In [1]: import numpy as np

In [2]: np.set_printoptions(suppress=True, linewidth=160)

In [3]: F = np.load("test6.npy")

In [4]: F
Out[4]: 
array([[3., 1., 1., 1., 1., 1.],
       [1., 3., 1., 1., 1., 1.],
       [1., 1., 3., 1., 1., 1.],
       [1., 1., 1., 3., 1., 1.],
       [1., 1., 1., 1., 3., 1.],
       [1., 1., 1., 1., 1., 3.]])

In [5]: # equal to its transpose

In [6]: vec = np.ones(6)

In [7]: for _ in range(6):
   ...:     vec = F @ vec
   ...:     vec /= np.linalg.norm(vec)
   ...:     print(round(vec @ F @ vec, 3))
   ...: 
8.0
8.0
8.0
8.0
8.0
8.0

In [8]: np.round(np.linalg.eigvalsh(F)[-1], 3)
Out[8]: np.float64(8.0)

In [9]: vec.round(3)
Out[9]: array([0.408, 0.408, 0.408, 0.408, 0.408, 0.408])

In [10]: A2 = np.array([[2, 1, 0], [1, 1, 3], [0, 3, 2], [0, 2, 2], [1, 0, 0], [0, 2, 0]])

In [11]: np.linalg.matrix_rank(np.vstack([F, A2.T]))
Out[11]: np.int64(6)

In [12]: np.einsum("ik,kj->ji", F, A2)
Out[12]: 
array([[ 8.,  6.,  4.,  4.,  6.,  4.],
       [11., 11., 15., 13.,  9., 13.],
       [ 7., 13., 11., 11.,  7.,  7.]])

In [13]: A = np.load("data.npy")

In [14]: A
Out[14]: 
array([[ 0.08 ,  0.647,  0.774, -0.43 ],
       [-0.388,  0.827,  0.84 , -0.954],
       [ 0.544,  0.831,  0.454,  0.1  ],
       [-0.544,  0.523,  0.954, -0.912],
       [ 0.658, -0.523, -0.753,  0.969],
       [ 0.31 ,  0.907,  0.07 , -0.726],
       [ 0.   , -0.923, -0.766,  0.909],
       [ 0.782,  0.978, -0.129, -0.217],
       [-0.523,  0.726,  0.912, -0.956],
       [-0.405, -0.635,  0.647,  0.04 ],
       [ 0.422,  0.735,  0.1  , -0.04 ],
       [ 0.508,  0.551, -0.363,  0.414],
       [ 0.744,  0.947, -0.178,  0.06 ],
       [-0.544, -0.9  ,  0.47 ,  0.363],
       [-0.478,  0.254,  0.862, -0.808],
       [ 0.47 ,  0.02 , -0.578,  0.726],
       [ 0.93 ,  0.706, -0.808,  0.981],
       [ 0.05 ,  0.3  ,  0.336, -0.159],
       [-0.119,  0.925,  0.872, -0.938],
       [ 0.598,  0.952,  0.892, -0.254],
       [ 0.06 , -0.8  , -0.537,  0.827],
       [ 0.06 , -0.501, -0.149,  0.592],
       [-0.159, -0.207, -0.05 , -0.119],
       [-0.749, -0.969, -0.508,  0.08 ],
       [ 0.925, -0.149, -0.986,  0.996],
       [-0.188, -0.848, -0.53 ,  0.675],
       [ 0.319, -0.629, -0.851,  0.845],
       [-0.188, -0.946, -0.11 ,  0.901],
       [-0.558,  0.696,  0.653, -0.969],
       [ 0.414,  0.848,  0.149, -0.363],
       [-0.363, -0.951, -0.565,  0.778]])

In [15]: vec = np.array([6, 9, 0, 6])

In [16]: target = A @ vec

In [17]: np.round(np.linalg.solve(A.T @ A, A.T @ target), 3) + 0
Out[17]: array([6., 9., 0., 6.])

In [18]: rng = np.random.default_rng(224)

In [19]: target = target + 0.02 * rng.normal(size=31)

In [20]: target.round(3)
Out[20]: 
array([  3.717,  -0.61 ,  11.329,  -4.057,   5.066,   5.664,  -2.852,  12.181,  -2.312,  -7.884,   8.943,  10.51 ,  13.349,  -9.192,  -5.485,   7.374,  17.853,
         2.048,   1.971,  10.651,  -1.893,  -0.575,  -3.563, -12.723,  10.178,  -4.704,   1.31 ,  -4.228,  -2.865,   7.956,  -6.083])

In [21]: coef, *_ = np.linalg.lstsq(A, target)

In [22]: round(float(np.linalg.norm(target - A @ coef)), 3)
Out[22]: 0.102

In [23]: coef.round()
Out[23]: array([ 6.,  9., -0.,  6.])

In [24]: [round(float(np.linalg.norm(np.linalg.solve(A.T @ A + lam * np.eye(4), A.T @ target))), 2) for lam in (0, 1, 10, 100)]
Out[24]: [12.4, 10.79, 6.64, 1.43]

In [25]: np.round(A.T @ (target - A @ coef), 3) + 0
Out[25]: array([0., 0., 0., 0.])
